$ ipython --no-banner

In [1]: import numpy as np

In [2]: np.set_printoptions(precision=1, suppress=True, linewidth=120)

In [3]: tidy = lambda a: np.round(a, 1) + 0

In [4]: rng = np.random.default_rng(76)

In [5]: z = rng.integers(0, 2, 6)

In [6]: M = np.triu((z[:, None] == z) & (rng.random((6, 6)) < 0.8), 1).astype(int)

In [7]: M += M.T

In [8]: M
Out[8]: 
array([[0, 1, 0, 1, 0, 1],
       [1, 0, 0, 1, 0, 1],
       [0, 0, 0, 0, 0, 0],
       [1, 1, 0, 0, 0, 1],
       [0, 0, 0, 0, 0, 0],
       [1, 1, 0, 1, 0, 0]])

In [9]: # 3 blocks once reordered

In [10]: np.flatnonzero(np.linalg.matrix_power((M != 0) + (M.T != 0) + np.eye(6), 6)[3])
Out[10]: array([0, 1, 3, 5])

In [11]: tidy(np.linalg.det(M))
Out[11]: np.float64(0.0)

In [12]: (np.linalg.matrix_power((M != 0) + (M.T != 0) + np.eye(6), 6) > 0).astype(int)
Out[12]: 
array([[1, 1, 0, 1, 0, 1],
       [1, 1, 0, 1, 0, 1],
       [0, 0, 1, 0, 0, 0],
       [1, 1, 0, 1, 0, 1],
       [0, 0, 0, 0, 1, 0],
       [1, 1, 0, 1, 0, 1]])

In [13]: (M != 0).astype(int)
Out[13]: 
array([[0, 1, 0, 1, 0, 1],
       [1, 0, 0, 1, 0, 1],
       [0, 0, 0, 0, 0, 0],
       [1, 1, 0, 0, 0, 1],
       [0, 0, 0, 0, 0, 0],
       [1, 1, 0, 1, 0, 0]])

In [14]: tidy(np.sort(np.linalg.eigvals(M).real))
Out[14]: array([-1., -1., -1.,  0.,  0.,  3.])

In [15]: M @ M
Out[15]: 
array([[3, 2, 0, 2, 0, 2],
       [2, 3, 0, 2, 0, 2],
       [0, 0, 0, 0, 0, 0],
       [2, 2, 0, 3, 0, 2],
       [0, 0, 0, 0, 0, 0],
       [2, 2, 0, 2, 0, 3]])

In [16]: data = np.load("mat.npy")

In [17]: data
Out[17]: 
array([[-1,  0,  1,  2,  3,  4,  5],
       [ 6,  7,  8,  9, 10, 11, 12],
       [13, 14, 15, 16, 17, 18, 19],
       [20, 21, 22, 23, 24, 25, 26]])

In [18]: # null space of dimension 5

In [19]: left, s, Vt = np.linalg.svd(data)

In [20]: evecs = Vt[:(s > 1e-8).sum()]

In [21]: x = data[2] + -2 * data[1] + rng.integers(2) * np.eye(7)[0]

In [22]: x
Out[22]: array([ 2.,  0., -1., -2., -3., -4., -5.])

In [23]: tidy(evecs.T @ evecs)
Out[23]: 
array([[ 0.5,  0.4,  0.3,  0.1,  0. , -0.1, -0.2],
       [ 0.4,  0.3,  0.2,  0.1,  0.1,  0. , -0.1],
       [ 0.3,  0.2,  0.2,  0.1,  0.1,  0.1,  0. ],
       [ 0.1,  0.1,  0.1,  0.1,  0.1,  0.1,  0.1],
       [ 0. ,  0.1,  0.1,  0.1,  0.2,  0.2,  0.2],
       [-0.1,  0. ,  0.1,  0.1,  0.2,  0.3,  0.4],
       [-0.2, -0.1,  0. ,  0.1,  0.2,  0.4,  0.5]])

In [24]: np.allclose(evecs.T @ evecs @ x, x)
Out[24]: False

In [25]: tidy(np.diag(evecs.T @ evecs))
Out[25]: array([0.5, 0.3, 0.2, 0.1, 0.2, 0.3, 0.5])

In [26]: left, s, Vt = np.linalg.svd(data, full_matrices=False)

In [27]: tidy(np.sqrt((s ** 2).sum())), tidy(np.linalg.norm(data))
Out[27]: (np.float64(78.8), np.float64(78.8))

In [28]: (s > 1e-8).sum()
Out[28]: np.int64(2)

In [29]: tidy(np.cumsum(s ** 2) / np.sum(s ** 2))
Out[29]: array([1., 1., 1., 1.])

In [30]: np.abs(left[:, 0]).round(6).argmax()
Out[30]: np.int64(3)

In [31]: tidy(s)
Out[31]: array([78.6,  5.6,  0. ,  0. ])

In [32]: np.allclose(left * s @ Vt, data)
Out[32]: True

In [33]: A = np.load("m.npy")

In [34]: tidy(A)
Out[34]: 
array([[-0.1,  0. ,  0. ],
       [ 0.6, -0.4,  0.2],
       [-0.4,  0.3, -0.1]])

In [35]: np.allclose(A @ A.T, A.T @ A)
Out[35]: False

In [36]: tidy((A - A.T) / 2)
Out[36]: 
array([[ 0. , -0.3,  0.2],
       [ 0.3,  0. ,  0. ],
       [-0.2,  0. ,  0. ]])

In [37]: tidy(A @ A)
Out[37]: 
array([[ 0. ,  0. ,  0. ],
       [-0.4,  0.2, -0.1],
       [ 0.3, -0.2,  0.1]])

In [38]: tidy(np.abs(np.linalg.eigvals(A)).max())
Out[38]: np.float64(0.6)

In [39]: np.allclose(A, A.T)
Out[39]: False

In [40]: tidy((A + A.T) / 2)
Out[40]: 
array([[-0.1,  0.3, -0.2],
       [ 0.3, -0.4,  0.2],
       [-0.2,  0.2, -0.1]])

In [41]: tidy(np.sort(np.abs(np.linalg.eigvals(A))))
Out[41]: array([0. , 0. , 0.6])

In [42]: A.inv()
AttributeError: 'numpy.ndarray' object has no attribute 'inv'


In [43]: np.trace(A)
Out[43]: np.float64(-0.6)

In [44]: J = rng.normal(size=(10, 6)) + 5 * np.array([3, -1, 3, 2, -5, 0])

In [45]: tidy(J)
Out[45]: 
array([[ 14.4,  -5.2,  16.9,  10.9, -24.5,  -0.1],
       [ 14.6,  -5.8,  17.1,  10.5, -25.8,  -0.1],
       [ 15.4,  -5.9,  15.6,   9.1, -25.5,  -0.7],
       [ 13.4,  -5.4,  14.3,  10.6, -23.9,   2.5],
       [ 16. ,  -4.8,  16. ,   9. , -24.9,  -0.3],
       [ 13.8,  -4.2,  14.3,   8.6, -26.2,  -1.6],
       [ 14.6,  -6.6,  14.2,  10.8, -25.9,   0. ],
       [ 15.2,  -4.9,  15.2,  11.4, -23.4,   0.3],
       [ 17.3,  -3.1,  15. ,  10.5, -25.7,   0.1],
       [ 16.8,  -5.9,  14.3,   8.9, -26. ,  -0.1]])

In [46]: [round(float(x), 1) for x in np.linalg.svd(J, compute_uv=False)[:3]]
Out[46]: [110.7, 4.5, 3.6]

In [47]: tidy(np.abs(np.linalg.svd(J)[2][-1]))
Out[47]: array([0.1, 0.2, 0.3, 0.6, 0.2, 0.7])

In [48]: np.argsort(-np.linalg.norm(J, axis=0).round(6), kind="stable")[:3]
Out[48]: array([4, 2, 0])

In [49]: np.linalg.matrix_rank(J, rtol=0.1)
Out[49]: np.int64(1)

In [50]: tidy(np.linalg.norm(J, 2) / np.linalg.norm(J))
Out[50]: np.float64(1.0)

In [51]: np.linalg.matrix_rank(M, rtol=0.1)
Out[51]: np.int64(4)

In [52]: O, r_ = np.linalg.qr(J)

In [53]: np.allclose(r_.T @ r_, J.T @ J)
Out[53]: True

In [54]: tidy(O.T @ O)
Out[54]: 
array([[1., 0., 0., 0., 0., 0.],
       [0., 1., 0., 0., 0., 0.],
       [0., 0., 1., 0., 0., 0.],
       [0., 0., 0., 1., 0., 0.],
       [0., 0., 0., 0., 1., 0.],
       [0., 0., 0., 0., 0., 1.]])

In [55]: tidy(np.trace(O @ O.T))
Out[55]: np.float64(6.0)

In [56]: tidy(O)
Out[56]: 
array([[-0.3, -0.1,  0.5,  0. , -0.2,  0.2],
       [-0.3, -0.2,  0.4,  0.1, -0.1,  0. ],
       [-0.3, -0.2, -0.1,  0.4, -0.1,  0.1],
       [-0.3, -0.2,  0.1, -0.4,  0.2, -0.8],
       [-0.3,  0.2,  0.1,  0.4, -0.3, -0.2],
       [-0.3,  0.1,  0.2,  0.2,  0.8,  0.2],
       [-0.3, -0.5, -0.3, -0.4,  0.2,  0.3],
       [-0.3,  0.1,  0. , -0.5, -0.4,  0.3],
       [-0.4,  0.8, -0.1, -0.2,  0. , -0.1],
       [-0.3, -0.1, -0.6,  0.3, -0.1, -0.1]])

In [57]: tidy(O @ r_)
Out[57]: 
array([[ 14.4,  -5.2,  16.9,  10.9, -24.5,  -0.1],
       [ 14.6,  -5.8,  17.1,  10.5, -25.8,  -0.1],
       [ 15.4,  -5.9,  15.6,   9.1, -25.5,  -0.7],
       [ 13.4,  -5.4,  14.3,  10.6, -23.9,   2.5],
       [ 16. ,  -4.8,  16. ,   9. , -24.9,  -0.3],
       [ 13.8,  -4.2,  14.3,   8.6, -26.2,  -1.6],
       [ 14.6,  -6.6,  14.2,  10.8, -25.9,   0. ],
       [ 15.2,  -4.9,  15.2,  11.4, -23.4,   0.3],
       [ 17.3,  -3.1,  15. ,  10.5, -25.7,   0.1],
       [ 16.8,  -5.9,  14.3,   8.9, -26. ,  -0.1]])

In [58]: f = np.array([0, 2, 1])

In [59]: tidy(np.cross(A[1, :3], A[0, :3]))
Out[59]: array([0., 0., 0.])

In [60]: tidy(np.convolve(A[1], f))
Out[60]: array([ 0. ,  1.2, -0.2,  0. ,  0.2])

In [61]: evals, evecs = np.linalg.eigh(M)

In [62]: x = np.array([-1, 1, 1, -2, 1, -1])

In [63]: np.abs(M).sum(axis=1).max(), np.abs(evals).max()
Out[63]: (np.int64(3), np.float64(3.0))

In [64]: (np.sign(evecs[:, -1].round(6)) == np.sign(evecs[0, -1].round(6))).astype(int)
Out[64]: array([1, 1, 0, 1, 0, 1])

In [65]: arr = np.load("case16.npy")

In [66]: arr
Out[66]: 
array([[1. , 0.7, 0.5, 0.3, 0.2],
       [0.7, 1. , 0.7, 0.5, 0.3],
       [0.5, 0.7, 1. , 0.7, 0.5],
       [0.3, 0.5, 0.7, 1. , 0.7],
       [0.2, 0.3, 0.5, 0.7, 1. ]])

In [67]: evals, evecs = np.linalg.eigh(arr)

In [68]: x = np.array([-5, -1, 2, 8, 3])

In [69]: tidy(evecs * np.abs(evals) @ evecs.T)
Out[69]: 
array([[1. , 0.7, 0.5, 0.3, 0.2],
       [0.7, 1. , 0.7, 0.5, 0.3],
       [0.5, 0.7, 1. , 0.7, 0.5],
       [0.3, 0.5, 0.7, 1. , 0.7],
       [0.2, 0.3, 0.5, 0.7, 1. ]])

In [70]: tidy(evecs * np.sqrt(evals) @ evecs.T)
Out[70]: 
array([[0.9, 0.3, 0.2, 0.1, 0.1],
       [0.3, 0.9, 0.3, 0.2, 0.1],
       [0.2, 0.3, 0.8, 0.3, 0.2],
       [0.1, 0.2, 0.3, 0.9, 0.3],
       [0.1, 0.1, 0.2, 0.3, 0.9]])

In [71]: x @ arr @ x
Out[71]: np.float64(119.4)

In [72]: tidy(evecs * np.maximum(evals, 0) @ evecs.T)
Out[72]: 
array([[1. , 0.7, 0.5, 0.3, 0.2],
       [0.7, 1. , 0.7, 0.5, 0.3],
       [0.5, 0.7, 1. , 0.7, 0.5],
       [0.3, 0.5, 0.7, 1. , 0.7],
       [0.2, 0.3, 0.5, 0.7, 1. ]])

In [73]: (np.sign(evecs[:, -1].round(6)) == np.sign(evecs[0, -1].round(6))).astype(int)
Out[73]: array([1, 1, 1, 1, 1])

In [74]: evals, evecs = np.linalg.eigh(arr)

In [75]: tidy(np.linalg.eigvalsh(arr @ arr))
Out[75]: array([0. , 0. , 0.2, 1.2, 9.4])

In [76]: evals.sum(), np.trace(arr)
Out[76]: (np.float64(5.0), np.float64(5.0))

In [77]: (evals > 1e-8).sum(), (evals < -1e-8).sum()
Out[77]: (np.int64(5), np.int64(0))

In [78]: np.unique(evals.round(6) + 0, return_counts=True)[1]
Out[78]: array([1, 1, 1, 1, 1])

In [79]: tidy(np.linalg.eigvalsh(arr + 3 * np.eye(5)))
Out[79]: array([3.2, 3.2, 3.4, 4.1, 6.1])

In [80]: tidy(evecs.T @ evecs)
Out[80]: 
array([[1., 0., 0., 0., 0.],
       [0., 1., 0., 0., 0.],
       [0., 0., 1., 0., 0.],
       [0., 0., 0., 1., 0.],
       [0., 0., 0., 0., 1.]])

In [81]: O, r_ = np.linalg.qr(arr)

In [82]: O.shape, r_.shape
Out[82]: ((5, 5), (5, 5))

In [83]: np.allclose(r_.T @ r_, arr.T @ arr)
Out[83]: True

In [84]: np.trace(O @ O.T)
Out[84]: np.float64(5.0)

In [85]: tidy(O @ r_)
Out[85]: 
array([[1. , 0.7, 0.5, 0.3, 0.2],
       [0.7, 1. , 0.7, 0.5, 0.3],
       [0.5, 0.7, 1. , 0.7, 0.5],
       [0.3, 0.5, 0.7, 1. , 0.7],
       [0.2, 0.3, 0.5, 0.7, 1. ]])

In [86]: tidy(O.T @ O)
Out[86]: 
array([[1., 0., 0., 0., 0.],
       [0., 1., 0., 0., 0.],
       [0., 0., 1., 0., 0.],
       [0., 0., 0., 1., 0.],
       [0., 0., 0., 0., 1.]])

In [87]: f = np.array([-3, -3, 0, 2, -3])

In [88]: Y = arr + np.outer(f, np.eye(5)[3])

In [89]: np.linalg.matrix_rank(Y - arr)
Out[89]: np.int64(1)

In [90]: Y
Out[90]: 
array([[ 1. ,  0.7,  0.5, -2.7,  0.2],
       [ 0.7,  1. ,  0.7, -2.5,  0.3],
       [ 0.5,  0.7,  1. ,  0.7,  0.5],
       [ 0.3,  0.5,  0.7,  3. ,  0.7],
       [ 0.2,  0.3,  0.5, -2.3,  1. ]])

In [91]: tidy(np.linalg.det(Y) / np.linalg.det(arr)), tidy(1 + np.linalg.solve(arr, f)[3])
Out[91]: (np.float64(11.3), np.float64(11.3))

In [92]: feats = np.load("x.npy")

In [93]: feats
Out[93]: 
array([[0., 1., 2., 0., 0.],
       [1., 2., 3., 0., 0.],
       [3., 0., 0., 0., 0.],
       [0., 0., 0., 2., 2.],
       [0., 0., 0., 0., 0.]])

In [94]: gram = feats.T @ feats

In [95]: tidy(np.linalg.svd(feats, compute_uv=False) ** 2)
Out[95]: array([19.3,  8.6,  8. ,  0.1,  0. ])

In [96]: np.allclose(gram, gram.T)
Out[96]: True

In [97]: np.linalg.matrix_rank(gram)
Out[97]: np.int64(4)

In [98]: t = np.radians(135)

In [99]: r_ = np.eye(5)

In [100]: r_[1, 1] = r_[2, 2] = np.cos(t)

In [101]: r_[1, 2], r_[2, 1] = -np.sin(t), np.sin(t)

In [102]: tidy(r_)
Out[102]: 
array([[ 1. ,  0. ,  0. ,  0. ,  0. ],
       [ 0. , -0.7, -0.7,  0. ,  0. ],
       [ 0. ,  0.7, -0.7,  0. ,  0. ],
       [ 0. ,  0. ,  0. ,  1. ,  0. ],
       [ 0. ,  0. ,  0. ,  0. ,  1. ]])

In [103]: Y = feats @ r_.T

In [104]: tidy(Y)
Out[104]: 
array([[ 0. , -2.1, -0.7,  0. ,  0. ],
       [ 1. , -3.5, -0.7,  0. ,  0. ],
       [ 3. ,  0. ,  0. ,  0. ,  0. ],
       [ 0. ,  0. ,  0. ,  2. ,  2. ],
       [ 0. ,  0. ,  0. ,  0. ,  0. ]])
